$ python -q
>>> import numpy as np
>>> import numpy.linalg as la
>>> np.set_printoptions(precision=1, suppress=True, linewidth=120)
>>> def rd(a):
...     return np.round(a, 1) + 0
... 
>>> m1 = np.load("m.npy")
>>> rd(m1)
array([[ 2.6, -2.3, -0.1, -0.5,  2.9, -2.2],
       [-2.2, -0.1, -2. ,  4.3, -1.8,  2. ],
       [-1.1,  0.8, -0.2,  0.8, -1.3,  1. ],
       [-0.6,  2.3, -1. ,  2. , -2.2,  1.9],
       [ 0.6,  2.5, -0.4,  0.5, -1.5,  1.1],
       [-2.2,  2.3,  0. ,  0.7, -2.8,  2.1],
       [ 1.2, -1.8,  0.3, -0.9,  2. , -1.6]])
>>> U, sig, VT = la.svd(m1)
>>> np.argmax(sig[:-1] / (sig[1:] + 1e-6)) + 1
np.int64(3)
>>> M2 = U[:, :3] @ np.diag(sig[:3]) @ VT[:3]
>>> rd(M2)
array([[ 2.6, -2.3, -0.1, -0.5,  2.9, -2.2],
       [-2.2, -0.1, -2. ,  4.3, -1.8,  2. ],
       [-1.1,  0.8, -0.3,  0.8, -1.3,  1. ],
       [-0.6,  2.3, -1. ,  2. , -2.2,  1.9],
       [ 0.6,  2.5, -0.4,  0.5, -1.5,  1.1],
       [-2.2,  2.3,  0. ,  0.7, -2.8,  2.1],
       [ 1.2, -1.8,  0.3, -0.9,  2. , -1.6]])
>>> rd(np.abs(m1 - M2).max())
np.float64(0.0)
>>> rd(la.norm(m1 - M2) / la.norm(m1))
np.float64(0.0)
>>> U, sig, VT = la.svd(m1)
>>> V = VT[:(sig > 1e-8).sum()]
>>> rng = np.random.default_rng(625013)
>>> vec = m1[4] + 2 * m1[0] + rng.integers(2) * np.eye(6)[2]
>>> rd(vec)
array([ 5.8, -2. ,  0.3, -0.5,  4.3, -3.2])
>>> rd(la.norm(vec - V.T @ V @ vec))
np.float64(0.9)
>>> rd(V.T @ V)
array([[ 0.8,  0.2, -0.2,  0. ,  0.2, -0.2],
       [ 0.2,  0.7,  0. , -0.1, -0.3,  0.2],
       [-0.2,  0. ,  0.2, -0.4,  0. , -0.1],
       [ 0. , -0.1, -0.4,  0.7,  0. ,  0.2],
       [ 0.2, -0.3,  0. ,  0. ,  0.3, -0.3],
       [-0.2,  0.2, -0.1,  0.2, -0.3,  0.2]])
>>> rd(np.diag(V.T @ V))
array([0.8, 0.7, 0.2, 0.7, 0.3, 0.2])
>>> la.matrix_rank(np.vstack([m1, vec]))
np.int64(4)
>>> G = m1.T @ m1
>>> rd(np.diag(G))
array([19.8, 25.8,  5.2, 25.2, 32.3, 21.3])
>>> rd(la.eigvalsh(G)[::-1])
array([104.2,  18.7,   6.7,   0. ,   0. ,   0. ])
>>> la.cond(m1) > 100
np.True_
>>> la.matrix_rank(m1, rtol=0.1)
np.int64(3)
>>> rank = la.matrix_rank(m1)
>>> rank
np.int64(3)
>>> N = la.svd(m1)[2][rank:].T
>>> np.allclose(m1 @ N, 0)
True
>>> la.matrix_rank(m1.T @ m1), la.matrix_rank(m1 @ m1.T)
(np.int64(3), np.int64(3))
>>> [int(la.matrix_rank(np.delete(m1, i, axis=0))) for i in range(7)]
[3, 3, 3, 3, 3, 3, 3]
>>> [int(la.matrix_rank(m1[:i])) for i in range(1, len(m1) + 1)]
[1, 2, 3, 3, 3, 3, 3]
>>> data = np.array([[2.0, -1.0, 0.0, 0.0],
...     [2.0, -1.0, 0.0, 0.0],
...     [2.0, -1.0, 0.0, 0.0],
...     [1.0, 0.0, -1.0, 1.0]])
>>> P = np.triu(np.array([[-3, -2, -2, 3], [1, 2, -2, 1], [1, -2, -1, 1], [-2, -3, 2, 0]]), 1) + np.eye(4)
>>> M2 = P @ data @ la.inv(P)
>>> M2
array([[ -3.,  -3., -15.,  30.],
       [ -1.,  -1.,  -5.,  10.],
       [  3.,   5.,  15., -28.],
       [  1.,   2.,   5.,  -9.]])
>>> U, sig, VT = la.svd(data, full_matrices=False)
>>> rd(sig)
array([4. , 1.4, 0. , 0. ])
>>> (sig > 1e-8).sum()
np.int64(2)
>>> rd(sig / sig[0])
array([1. , 0.4, 0. , 0. ])
>>> np.allclose(U * sig @ VT, data)
True
>>> rd(U.T @ data @ VT.T)
array([[4. , 0. , 0. , 0. ],
       [0. , 1.4, 0. , 0. ],
       [0. , 0. , 0. , 0. ],
       [0. , 0. , 0. , 0. ]])
>>> np.abs(U[:, 0]).round(6).argmax()
np.int64(0)
>>> rd(np.abs(VT[0]))
array([0.9, 0.4, 0.1, 0.1])
>>> rd(VT @ VT.T)
array([[1., 0., 0., 0.],
       [0., 1., 0., 0.],
       [0., 0., 1., 0.],
       [0., 0., 0., 1.]])
>>> rd(np.trace(la.pinv(data) @ data))
np.float64(2.0)
>>> np.abs(np.diag(la.qr(data)[1])) > 1e-9
array([ True,  True, False, False])
